% python3 -q
>>> import numpy as np
>>> np.set_printoptions(precision=3, suppress=True, linewidth=100, floatmode="fixed")
>>> W0 = np.load("out11.npy")
>>> W0
array([[ 2,  3,  2,  0,  1],
       [ 0,  0,  0,  0,  0],
       [-4,  3, -3,  1,  4],
       [-6,  4, -2,  2,  5],
       [ 0,  0,  0,  0,  0],
       [ 0,  0,  0,  0,  0],
       [ 3,  2,  2,  0, -2],
       [-1,  1,  0,  0,  3],
       [ 0,  0,  0,  0,  0],
       [ 3,  2,  2,  0, -2],
       [-3,  2, -3,  1,  1],
       [ 0,  4, -1,  1, -1],
       [-1,  1,  0,  0,  3],
       [-2,  1,  1,  1,  1],
       [-1,  1,  0,  0,  3],
       [-2,  1,  1,  1,  1],
       [ 3,  2,  2,  0, -2],
       [-1,  1,  0,  0,  3],
       [ 0,  0,  0,  0,  0],
       [-3,  2,  1,  1,  4],
       [ 0,  0,  0,  0,  0],
       [ 4,  5,  2,  3, -1],
       [ 1,  3,  0,  3,  1],
       [ 0,  0,  0,  0,  0],
       [ 0,  0,  0,  0,  0],
       [-1,  1,  0,  0,  3],
       [ 0,  0,  0,  0,  0],
       [ 0,  0,  0,  0,  0],
       [ 3,  2,  2,  0, -2],
       [ 2,  3,  2,  0,  1],
       [ 0,  4,  0,  3,  4],
       [ 0,  4, -4,  3,  1],
       [ 1,  3,  0,  3,  1],
       [ 3,  2, -1,  2,  0],
       [ 2,  3,  2,  0,  1],
       [ 3,  6, -2,  3, -1],
       [ 0,  0,  0,  0,  0],
       [ 0,  0,  0,  0,  0],
       [-3,  2, -3,  1,  1]])
>>> u = np.array([-1, 3])
>>> np.correlate(W0[1], W0[23], "full")
array([0, 0, 0, 0, 0, 0, 0, 0, 0])
>>> np.convolve(W0[1], u)
array([0, 0, 0, 0, 0, 0])
>>> basis = W0[[5, 22]].astype(float)
>>> for _ in range(6):
...     labels = np.linalg.norm(W0[:, None] - basis, axis=-1).argmin(axis=1)
...     basis = np.array([W0[labels == j].mean(axis=0) for j in range(2)])
... 
>>> labels
array([1, 0, 1, 1, 0, 0, 0, 0, 0, 0, 0, 1, 0, 0, 0, 0, 0, 0, 0, 0, 0, 1, 1, 0, 0, 0, 0, 0, 0, 1, 1,
       1, 1, 1, 1, 1, 0, 0, 0])
>>> np.abs(basis[1] - basis[0]).argmax()
np.int64(1)
>>> basis[1] - basis[0]
array([ 0.846,  2.808, -0.577,  1.654,  0.654])
>>> np.bincount(labels)
array([26, 13])
>>> labels = W0[:, 0] > np.median(W0[:, 0])
>>> u = W0[labels].mean(axis=0) - W0[~labels].mean(axis=0)
>>> np.argsort(-np.abs(u).round(6), kind="stable")
array([0, 1, 4, 2, 3])
>>> ((W0 - W0.mean(axis=0)) @ u > 0).astype(int)
array([1, 0, 0, 0, 0, 0, 1, 0, 0, 1, 0, 1, 0, 0, 0, 0, 1, 0, 0, 0, 0, 1, 1, 0, 0, 0, 0, 0, 1, 1, 0,
       0, 1, 1, 1, 1, 0, 0, 0])
>>> labels.astype(int)
array([1, 0, 0, 0, 0, 0, 1, 0, 0, 1, 0, 0, 0, 0, 0, 0, 1, 0, 0, 0, 0, 1, 1, 0, 0, 0, 0, 0, 1, 1, 0,
       0, 1, 1, 1, 1, 0, 0, 0])
>>> Q, Rm = np.linalg.qr(W0)
>>> np.abs(np.diag(Rm))
array([13.266, 14.602,  7.540,  4.160,  6.725])
>>> Q.shape, Rm.shape
((39, 5), (5, 5))
>>> Rm
array([[-13.266,  -2.186,  -5.276,  -0.302,   7.990],
       [  0.000, -14.602,   1.817,  -6.940,  -5.648],
       [  0.000,   0.000,   7.540,  -1.854,   2.310],
       [  0.000,   0.000,   0.000,   4.160,   0.841],
       [  0.000,   0.000,   0.000,   0.000,  -6.725]])
>>> u = np.array([1, -1, 0, -2, 0])
>>> Y = Rm + np.outer(u, np.eye(5)[3])
>>> np.linalg.matrix_rank(Y - Rm)
np.int64(1)
>>> Y
array([[-13.266,  -2.186,  -5.276,   0.698,   7.990],
       [  0.000, -14.602,   1.817,  -7.940,  -5.648],
       [  0.000,   0.000,   7.540,  -1.854,   2.310],
       [  0.000,   0.000,   0.000,   2.160,   0.841],
       [  0.000,   0.000,   0.000,   0.000,  -6.725]])
>>> data = np.load("mat.npy")
>>> data
array([[  1.000, -32.000,   0.000,   0.200,   0.700,   0.100,   0.100,   1.600,  -0.600,   0.100,
          0.500],
       [  0.700, -12.000,   0.800,   1.100,   0.400,  -2.600,  -0.900,   0.900,  -1.300,  -1.000,
         -0.800],
       [ -0.600,   8.000,  -1.400,  -0.600,   2.100,   0.700,   0.200,   0.100,   0.900,   0.100,
          0.100],
       [ -1.100, -10.000,  -1.800,   0.200,  -0.200,  -1.600,  -1.600,  -0.500,   1.300,   0.600,
          0.900],
       [  0.400,   6.000,   1.600,  -0.700,   0.300,   0.100,  -0.900,  -1.200,  -1.300,  -0.400,
         -0.300],
       [ -3.200,   4.000,  -0.200,   0.900,  -1.700,   0.200,   1.500,   0.000,  -0.900,   0.600,
          3.100],
       [  0.900, -10.000,  -0.300,  -1.400,   0.600,   1.200,   1.100,   0.500,  -1.000,   0.200,
         -0.300],
       [ -0.500, -14.000,   0.900,  -1.500,   0.500,  -1.000,  -0.400,  -0.400,  -1.500,  -0.700,
          0.900],
       [ -1.500,  12.000,   1.100,  -0.200,   1.000,  -1.000,   0.100,  -0.300,   0.400,   1.800,
         -1.000],
       [ -0.300,   2.000,   0.700,   0.900,  -0.900,  -0.100,  -0.100,  -1.100,  -0.200,   0.400,
          1.500],
       [ -0.700,  -4.000,   1.300,   0.400,  -1.400,   0.900,  -0.700,  -0.300,  -0.100,  -0.900,
         -0.100]])
>>> # column 1 is much longer than the rest
>>> Q, vecs = np.linalg.qr(data[:, :6])[0], np.linalg.qr(data[:, 6:])[0]
>>> sigma = np.linalg.svd(Q.T @ vecs, compute_uv=False)
>>> sigma
array([0.989, 0.954, 0.770, 0.584, 0.466])
>>> np.linalg.svd(W0, compute_uv=False)
array([18.073, 16.259,  8.600,  4.472,  3.616])
>>> np.round(np.linalg.norm(W0), 3)
np.float64(26.42)
>>> np.zeros(39, 5)
Traceback (most recent call last):
  File "<python-input-34>", line 1, in <module>
    np.zeros(39, 5)
    ~~~~~~~~^^^^^^^
TypeError: Cannot interpret '5' as a data type
>>> W0[:, 5]
Traceback (most recent call last):
  File "<python-input-35>", line 1, in <module>
    W0[:, 5]
    ~~^^^^^^
IndexError: index 5 is out of bounds for axis 1 with size 5
>>> print(W0.sum(axis=0))
[ 2 68  0 29 31]
>>> Y = np.array([[3, 1, 1],
...     [0, 3, 3],
...     [1, 2, 3],
...     [2, 0, 0],
...     [3, 1, 2],
...     [2, 2, 2],
...     [0, 1, 3],
...     [2, 3, 2],
...     [1, 1, 0],
...     [3, 2, 3],
...     [0, 1, 0]])
>>> np.einsum("ij,ij->i", data, data)
array([1028.730,  158.210,   72.460,  112.760,   43.500,   43.050,  107.250,  204.430,  154.000,
          9.880,   22.520])
>>> np.linalg.matrix_rank(data @ Y)
np.int64(3)
>>> Y = np.c_[W0[:, :4] @ np.array([[1, -2, -1, 1], [0, -1, 2, 0], [-2, 2, -1, -1], [0, 2, 2, 0]]), np.array([2, 2, 1, 1, 2, 0, 4, 2, 4, 0, 3, 2, 3, 3, 5, 2, 0, 4, 4, 0, 2, 2, 0, 5, 1, 3, 4, 3, 3, 3, 4, 4, 1, 1, 5, 3, 1, 2, 0])]
>>> Y
array([[ -2,  -3,   2,   0,   2],
       [  0,   0,   0,   0,   2],
       [  2,   1,  15,  -1,   1],
       [ -2,   8,  20,  -4,   1],
       [  0,   0,   0,   0,   2],
       [  0,   0,   0,   0,   0],
       [ -1,  -4,  -1,   1,   4],
       [ -1,   1,   3,  -1,   2],
       [  0,   0,   0,   0,   4],
       [ -1,  -4,  -1,   1,   0],
       [  3,   0,  12,   0,   3],
       [  2,  -4,  11,   1,   2],
       [ -1,   1,   3,  -1,   3],
       [ -4,   7,   5,  -3,   3],
       [ -1,   1,   3,  -1,   5],
       [ -4,   7,   5,  -3,   2],
       [ -1,  -4,  -1,   1,   0],
       [ -1,   1,   3,  -1,   4],
       [  0,   0,   0,   0,   4],
       [ -5,   8,   8,  -4,   0],
       [  0,   0,   0,   0,   2],
       [  0,  -3,  10,   2,   2],
       [  1,   1,  11,   1,   0],
       [  0,   0,   0,   0,   5],
       [  0,   0,   0,   0,   1],
       [ -1,   1,   3,  -1,   3],
       [  0,   0,   0,   0,   4],
       [  0,   0,   0,   0,   3],
       [ -1,  -4,  -1,   1,   3],
       [ -2,  -3,   2,   0,   3],
       [  0,   2,  14,   0,   4],
       [  8,  -6,  18,   4,   4],
       [  1,   1,  11,   1,   1],
       [  5,  -6,   6,   4,   1],
       [ -2,  -3,   2,   0,   5],
       [  7, -10,  17,   5,   3],
       [  0,   0,   0,   0,   1],
       [  0,   0,   0,   0,   2],
       [  3,   0,  12,   0,   0]])
>>> np.linalg.matrix_rank(np.c_[W0, Y])
np.int64(6)
>>> np.linalg.matrix_rank(Y)
np.int64(5)
>>> np.allclose(data @ data.T, data.T @ data)
False
>>> round(np.trace(data), 3)
np.float64(-10.3)
>>> assert data == data.T
Traceback (most recent call last):
  File "<python-input-46>", line 1, in <module>
    assert data == data.T
           ^^^^^^^^^^^^^^
ValueError: The truth value of an array with more than one element is ambiguous. Use a.any() or a.all()
>>> X = np.array([[-3.0, -1.0, 2.0, -4.0],
...     [6.0, 2.0, 0.0, 6.0],
...     [0.0, 0.0, -1.0, 0.0],
...     [2.0, 1.0, -2.0, 3.0]])
>>> Q, Rm = np.linalg.qr(X)
>>> round(float(np.trace(Q @ Q.T)), 3)
4.0
>>> np.round(Q.T @ Q, 3) + 0
array([[1.000, 0.000, 0.000, 0.000],
       [0.000, 1.000, 0.000, 0.000],
       [0.000, 0.000, 1.000, 0.000],
       [0.000, 0.000, 0.000, 1.000]])
>>> Rm
array([[ 7.000,  2.429, -1.429,  7.714],
       [ 0.000,  0.319, -1.661,  0.831],
       [ 0.000,  0.000,  2.049, -0.781],
       [ 0.000,  0.000,  0.000, -0.436]])
>>> blk = np.stack([W0, 5 * W0, W0[::-1]])
>>> np.einsum("bij,cij->bc", blk, blk)
array([[  698,  3490,    95],
       [ 3490, 17450,   475],
       [   95,   475,   698]])
>>> blk.shape
(3, 39, 5)
>>> np.linalg.matrix_rank(blk.reshape(3, -1))
np.int64(2)
>>> np.linalg.matrix_rank(blk)
array([5, 5, 5])
>>> u = np.array([-2, -2, -1, 1])
>>> Y = X + np.outer(u, np.eye(4)[3])
>>> np.linalg.matrix_rank(Y - X)
np.int64(1)
>>> np.linalg.matrix_rank(np.linalg.inv(Y) - np.linalg.inv(X), tol=1e-8)
np.int64(1)
>>> arr = 3 * np.eye(13) + np.eye(13, k=1)
>>> arr
array([[3.000, 1.000, 0.000, 0.000, 0.000, 0.000, 0.000, 0.000, 0.000, 0.000, 0.000, 0.000, 0.000],
       [0.000, 3.000, 1.000, 0.000, 0.000, 0.000, 0.000, 0.000, 0.000, 0.000, 0.000, 0.000, 0.000],
       [0.000, 0.000, 3.000, 1.000, 0.000, 0.000, 0.000, 0.000, 0.000, 0.000, 0.000, 0.000, 0.000],
       [0.000, 0.000, 0.000, 3.000, 1.000, 0.000, 0.000, 0.000, 0.000, 0.000, 0.000, 0.000, 0.000],
       [0.000, 0.000, 0.000, 0.000, 3.000, 1.000, 0.000, 0.000, 0.000, 0.000, 0.000, 0.000, 0.000],
       [0.000, 0.000, 0.000, 0.000, 0.000, 3.000, 1.000, 0.000, 0.000, 0.000, 0.000, 0.000, 0.000],
       [0.000, 0.000, 0.000, 0.000, 0.000, 0.000, 3.000, 1.000, 0.000, 0.000, 0.000, 0.000, 0.000],
       [0.000, 0.000, 0.000, 0.000, 0.000, 0.000, 0.000, 3.000, 1.000, 0.000, 0.000, 0.000, 0.000],
       [0.000, 0.000, 0.000, 0.000, 0.000, 0.000, 0.000, 0.000, 3.000, 1.000, 0.000, 0.000, 0.000],
       [0.000, 0.000, 0.000, 0.000, 0.000, 0.000, 0.000, 0.000, 0.000, 3.000, 1.000, 0.000, 0.000],
       [0.000, 0.000, 0.000, 0.000, 0.000, 0.000, 0.000, 0.000, 0.000, 0.000, 3.000, 1.000, 0.000],
       [0.000, 0.000, 0.000, 0.000, 0.000, 0.000, 0.000, 0.000, 0.000, 0.000, 0.000, 3.000, 1.000],
       [0.000, 0.000, 0.000, 0.000, 0.000, 0.000, 0.000, 0.000, 0.000, 0.000, 0.000, 0.000, 3.000]])
>>> # triangular, det is the product of the diagonal
>>> rng = np.random.default_rng(682)
>>> labels = rng.permutation(4)
>>> labels
array([1, 3, 0, 2])
>>> Y = X[labels][:, labels]
>>> np.allclose(Y, X)
False
>>> print(np.trace(Y))
1.0
>>> np.sort(np.abs(np.linalg.eigvals(Y)))
array([1.000, 1.000, 1.000, 2.000])
>>> print(np.round(np.linalg.det(Y), 3), np.round(np.linalg.det(X[labels]), 3))
2.0 -2.0
